$ python -q
>>> import numpy as np
>>> np.set_printoptions(precision=4, suppress=True, linewidth=200, legacy="1.25")
>>> data = np.load("run17.npy")
>>> data
array([[ 1, -1,  1, -1, -1,  1, -1,  1],
       [ 1, -1, -1,  1,  1, -1, -1,  1],
       [ 1,  1, -1, -1,  1,  1, -1, -1]])
>>> left, s = np.linalg.svd(data)
Traceback (most recent call last):
  File "<python-input-4>", line 1, in <module>
    left, s = np.linalg.svd(data)
    ^^^^^^^
ValueError: too many values to unpack (expected 2)
>>> left, s, vt = np.linalg.svd(data, full_matrices=False)
>>> np.round(left.T @ left, 4) + 0
array([[1., 0., 0.],
       [0., 1., 0.],
       [0., 0., 1.]])
>>> np.round(vt @ vt.T, 4) + 0
array([[1., 0., 0.],
       [0., 1., 0.],
       [0., 0., 1.]])
>>> np.cumsum(s ** 2) / np.sum(s ** 2)
array([0.3333, 0.6667, 1.    ])
>>> s / s[0]
array([1., 1., 1.])
>>> out = np.array([[1, 0, 1],
...     [2, 0, 0],
...     [-1, 2, 1],
...     [1, 1, 1],
...     [-1, 1, -2],
...     [-1, 2, -2],
...     [-1, -1, -2],
...     [1, 0, 0]])
>>> np.einsum("ik,kj->ij", data, out)
array([[-1,  3,  3],
       [ 3, -1,  3],
       [ 1,  1, -3]])
>>> data @ out
array([[-1,  3,  3],
       [ 3, -1,  3],
       [ 1,  1, -3]])
>>> np.einsum("ij->j", data)
array([ 3, -1, -1, -1,  1,  1, -3,  1])
>>> np.linalg.matrix_rank(np.vstack([data, out.T]))
6
>>> np.einsum("ij,ij->i", data, data)
array([8, 8, 8])
>>> out.T @ data.T
array([[-1,  3,  1],
       [ 3, -1,  1],
       [ 3,  3, -3]])
>>> rng = np.random.default_rng(550)
>>> out = data + rng.integers(-2, 3, (3, 1)) @ rng.integers(-2, 3, (1, 8))
>>> out
array([[ 5, -1,  5,  3,  1,  1,  3, -3],
       [-1, -1, -3, -1,  0, -1, -3,  3],
       [ 3,  1,  1,  1,  2,  1,  1, -3]])
>>> np.abs(out - data).sum(axis=1)
array([22, 11, 11])
